$ python3 -q
>>> import numpy as np
>>> from numpy import linalg as LA
>>> np.set_printoptions(precision=3, suppress=True, linewidth=120, sign=" ")
>>> A = np.load("w.npy")
>>> A
array([[ 0,  2,  2,  4],
       [-2,  0, -1,  0],
       [-2,  1,  0, -2],
       [-4,  0,  2,  0]])
>>> f, v = A[3], A[0]
>>> f @ v
np.int64(4)
>>> f @ f
np.int64(20)
>>> pr = (f @ v) / (f @ f) * f
>>> (v - pr) @ f
np.float64(0.0)
>>> mat = np.load("mat.npy")
>>> mat
array([[ 85,  74,  -9,  42, -18],
       [ 74,  81,  -1,   3, -39],
       [ -9,  -1,  82, -23, -85],
       [ 42,   3, -23,  89,  43],
       [-18, -39, -85,  43, 113]])
>>> ev, evecs = LA.eigh(mat)
>>> x = np.array([4, 5, 5, 5, 3])
>>> x @ mat @ x
np.int64(9045)
>>> evecs * np.maximum(ev, 0) @ evecs.T
array([[ 85.,  74.,  -9.,  42., -18.],
       [ 74.,  81.,  -1.,   3., -39.],
       [ -9.,  -1.,  82., -23., -85.],
       [ 42.,   3., -23.,  89.,  43.],
       [-18., -39., -85.,  43., 113.]])
>>> np.round(LA.eigvalsh(mat[1:, 1:]), 3) + 0
array([   0.   ,   66.083,   89.458,  209.46 ])
>>> evecs * np.abs(ev) @ evecs.T
array([[ 85.,  74.,  -9.,  42., -18.],
       [ 74.,  81.,  -1.,   3., -39.],
       [ -9.,  -1.,  82., -23., -85.],
       [ 42.,   3., -23.,  89.,  43.],
       [-18., -39., -85.,  43., 113.]])
>>> LA.cond(mat) > 100
np.True_
>>> [round(float(x), 3) for x in LA.svd(mat, compute_uv=False)[:3]]
[210.597, 173.32, 66.083]
>>> LA.matrix_rank(mat, rtol=0.1)
np.int64(3)
>>> f = np.array([5, -1, 1, 4, 5])
>>> F = f[np.abs(np.subtract.outer(np.arange(5), np.arange(5)))]
>>> F
array([[ 5, -1,  1,  4,  5],
       [-1,  5, -1,  1,  4],
       [ 1, -1,  5, -1,  1],
       [ 4,  1, -1,  5, -1],
       [ 5,  4,  1, -1,  5]])
>>> ev, evecs = LA.eigh(mat)
>>> np.round(LA.svd(mat, compute_uv=False), 3) + 0
array([ 210.597,  173.32 ,   66.083,    0.   ,    0.   ])
>>> np.round(evecs.T @ evecs, 3) + 0
array([[ 1.,  0.,  0.,  0.,  0.],
       [ 0.,  1.,  0.,  0.,  0.],
       [ 0.,  0.,  1.,  0.,  0.],
       [ 0.,  0.,  0.,  1.,  0.],
       [ 0.,  0.,  0.,  0.,  1.]])
>>> arr = np.array([[2, 2, -2], [-1, -1, 1], [1, 1, -1], [0, 0, 0], [0, 0, 0]])
>>> U, sigma, Vt = LA.svd(arr)
>>> np.argmax(sigma[:-1] / (sigma[1:] + 1e-6)) + 1
np.int64(1)
>>> sigma.round(3) + 0
array([ 4.243,  0.   ,  0.   ])
>>> A2 = U[:, :1] @ np.diag(sigma[:1]) @ Vt[:1]
>>> LA.matrix_rank(A2)
np.int64(1)
>>> round(np.abs(arr - A2).max(), 3)
np.float64(0.0)
>>> round(LA.norm(arr - A2) / LA.norm(arr), 3)
np.float64(0.0)
>>> x = np.array([3, 1, 0, 2])
>>> h = np.maximum(A @ x, 0)
>>> A * (h > 1e-9)[:, None]
array([[ 0,  2,  2,  4],
       [ 0,  0,  0,  0],
       [ 0,  0,  0,  0],
       [ 0,  0,  0,  0]])
>>> np.flatnonzero(h > 1e-9)
array([ 0])
>>> np.tanh(A @ x)
array([ 1., -1., -1., -1.])
>>> A.T @ h
array([  0,  20,  20,  40])
>>> U, sigma, Vt = LA.svd(arr)
>>> evecs = Vt[:(sigma > 1e-8).sum()]
>>> rng = np.random.default_rng(5518)
>>> x = arr[0] + -3 * arr[3] + rng.integers(2) * np.eye(3)[0]
>>> x
array([ 3.,  2., -2.])
>>> round(float(LA.norm(x - evecs.T @ evecs @ x)), 3)
0.816
>>> evecs.T @ evecs
array([[ 0.333,  0.333, -0.333],
       [ 0.333,  0.333, -0.333],
       [-0.333, -0.333,  0.333]])
>>> K = np.load("arr.npy")
>>> K
array([[ 2,  3,  3,  2,  0],
       [ 3,  2,  3,  3,  2],
       [ 3,  3,  2,  3,  3],
       [ 2,  3,  3,  2,  3],
       [ 0,  2,  3,  3,  2]])
>>> LA.norm(arr, axis=1)
array([ 3.464,  1.732,  1.732,  0.   ,  0.   ])
>>> LA.norm(arr, axis=1).argmax()
np.int64(0)
>>> round(float(LA.norm(arr, 1)), 3), round(LA.norm(arr, np.inf), 3)
(4.0, np.float64(6.0))
>>> round(LA.norm(arr, 2), 3)
np.float64(4.243)
>>> np.round(LA.norm(arr) ** 2 / LA.norm(arr, 2) ** 2, 3)
np.float64(1.0)
>>> round(LA.norm(arr, "nuc"), 3)
np.float64(4.243)
>>> ev, evecs = LA.eigh(K)
>>> np.abs(evecs[:, -1])
array([ 0.382,  0.476,  0.505,  0.476,  0.382])
>>> LA.eigvalsh(K + 5 * np.eye(5))
array([  2.638,   3.697,   4.167,   7.303,  17.195])
>>> np.round(evecs.T @ evecs, 3) + 0
array([[ 1.,  0.,  0.,  0.,  0.],
       [ 0.,  1.,  0.,  0.,  0.],
       [ 0.,  0.,  1.,  0.,  0.],
       [ 0.,  0.,  0.,  1.,  0.],
       [ 0.,  0.,  0.,  0.,  1.]])
>>> np.unique(ev.round(6) + 0, return_counts=True)[1]
array([ 1,  1,  1,  1,  1])
>>> round(float(LA.norm(K[2] - K[0])), 3)
3.464
>>> LA.norm(K, axis=1).argmax()
np.int64(2)
>>> np.round(LA.norm(K, "nuc"), 3)
np.float64(18.996)
>>> LA.norm(K, axis=1)
array([ 5.099,  5.916,  6.325,  5.916,  5.099])
>>> K[2] @ K[0]
np.int64(27)
>>> A2 = np.array([[1, 0, 2], [1, 3, 2]])
>>> cent = np.kron(A2, K)
>>> round(LA.norm(cent, 2), 3), round(LA.norm(A2, 2) * LA.norm(K, 2), 3)
(np.float64(49.126), np.float64(49.126))
>>> m1 = np.loadtxt("case16.csv", delimiter=",")
>>> m1
array([[ 1.763, -5.047, -1.038, -5.073],
       [ 2.219, -5.098, -1.128, -4.958],
       [ 1.926, -5.078, -0.942, -4.858],
       [ 1.785, -5.15 , -0.984, -4.929],
       [ 1.998, -4.91 , -1.055, -4.962],
       [ 2.074, -4.93 , -0.929, -4.962],
       [ 1.978, -5.015, -1.193, -5.047],
       [ 2.057, -5.085, -0.966, -4.975],
       [ 1.871, -5.111, -1.154, -4.798],
       [-2.   ,  3.022,  0.921,  3.126],
       [-2.084,  3.005,  0.977,  2.872],
       [-2.091,  2.87 ,  0.954,  2.966],
       [-1.973,  2.765,  0.885,  3.003],
       [-1.938,  2.976,  1.039,  2.951],
       [-1.95 ,  3.066,  0.983,  3.063],
       [-2.025,  3.05 ,  0.916,  2.974],
       [-2.095,  3.216,  1.062,  2.902],
       [-2.011,  2.899,  1.065,  2.906],
       [-3.85 , -1.059, -1.065,  4.988],
       [-4.083, -1.115, -0.954,  5.043],
       [-3.953, -0.986, -1.039,  4.751],
       [-4.13 , -1.007, -1.06 ,  5.041],
       [-4.072, -1.12 , -0.906,  4.944],
       [-4.074, -1.014, -0.804,  4.874],
       [-4.059, -1.047, -0.967,  5.031],
       [-4.139, -0.906, -1.044,  5.128],
       [-4.16 , -0.842, -0.982,  5.079]])
>>> ev, evecs = LA.eig(K)
>>> np.sort(LA.eigvals(LA.inv(K)))
array([-1.2  , -0.768, -0.423,  0.082,  0.434])
>>> np.sort(LA.eigvals(K.T))
array([-2.362, -1.303, -0.833,  2.303, 12.195])
>>> Q, r_ = LA.qr(m1)
>>> np.abs(np.diag(r_))
array([ 14.827,  16.349,   1.35 ,   1.044])
>>> np.count_nonzero(m1)
np.int64(108)
>>> np.zeros(27, 4)
Traceback (most recent call last):
  File "<python-input-77>", line 1, in <module>
    np.zeros(27, 4)
    ~~~~~~~~^^^^^^^
TypeError: Cannot interpret '4' as a data type
>>> LA.svd(m1, compute_uv=False)
array([ 29.55 ,  14.58 ,   2.062,   0.384])
>>> LA.matrix_rank(m1)
np.int64(4)
>>> x = np.array([9, 9, 1, 1])
>>> rhs = m1 @ x
>>> LA.solve(m1.T @ m1, m1.T @ rhs)
array([ 9.,  9.,  1.,  1.])
>>> LA.lstsq(m1, rhs)[0]
array([ 9.,  9.,  1.,  1.])
>>> rhs = rhs + 0.1 * rng.normal(size=27)
>>> rhs
array([-35.653, -32.093, -34.119, -36.157, -32.158, -31.596, -33.626, -33.02 , -35.237,  13.18 ,  11.968,  11.077,
        11.142,  13.164,  14.176,  13.064,  14.212,  12.195, -40.238, -42.825, -40.572, -42.304, -42.678, -41.711,
       -41.962, -41.309, -40.879])
>>> beta, *_ = LA.lstsq(m1, rhs)
>>> np.round(m1.T @ (rhs - m1 @ beta), 3) + 0
array([ 0.,  0.,  0.,  0.])
>>> round(LA.norm(rhs - m1 @ beta), 3)
np.float64(0.54)
>>> f = np.array([2, 8, 3, 4]) + 0.5
>>> X = np.outer(f, f) / (f @ f)
>>> X
array([[ 0.056,  0.191,  0.079,  0.101],
       [ 0.191,  0.651,  0.268,  0.345],
       [ 0.079,  0.268,  0.11 ,  0.142],
       [ 0.101,  0.345,  0.142,  0.182]])
>>> U, sigma, Vt = LA.svd(X)
>>> np.argmax(sigma[:-1] / (sigma[1:] + 1e-6)) + 1
np.int64(1)
>>> sigma.round(3) + 0
array([ 1.,  0.,  0.,  0.])
>>> A2 = U[:, :1] @ np.diag(sigma[:1]) @ Vt[:1]
>>> LA.matrix_rank(A2)
np.int64(1)
>>> LA.matrix_rank(X, rtol=0.05)
np.int64(1)
>>> x = np.array([1, 0, 0, 1])
>>> np.round((x - X @ x) @ (X @ x), 3)
np.float64(0.0)
>>> X @ x
array([ 0.158,  0.536,  0.221,  0.284])
>>> X @ X @ x
array([ 0.158,  0.536,  0.221,  0.284])
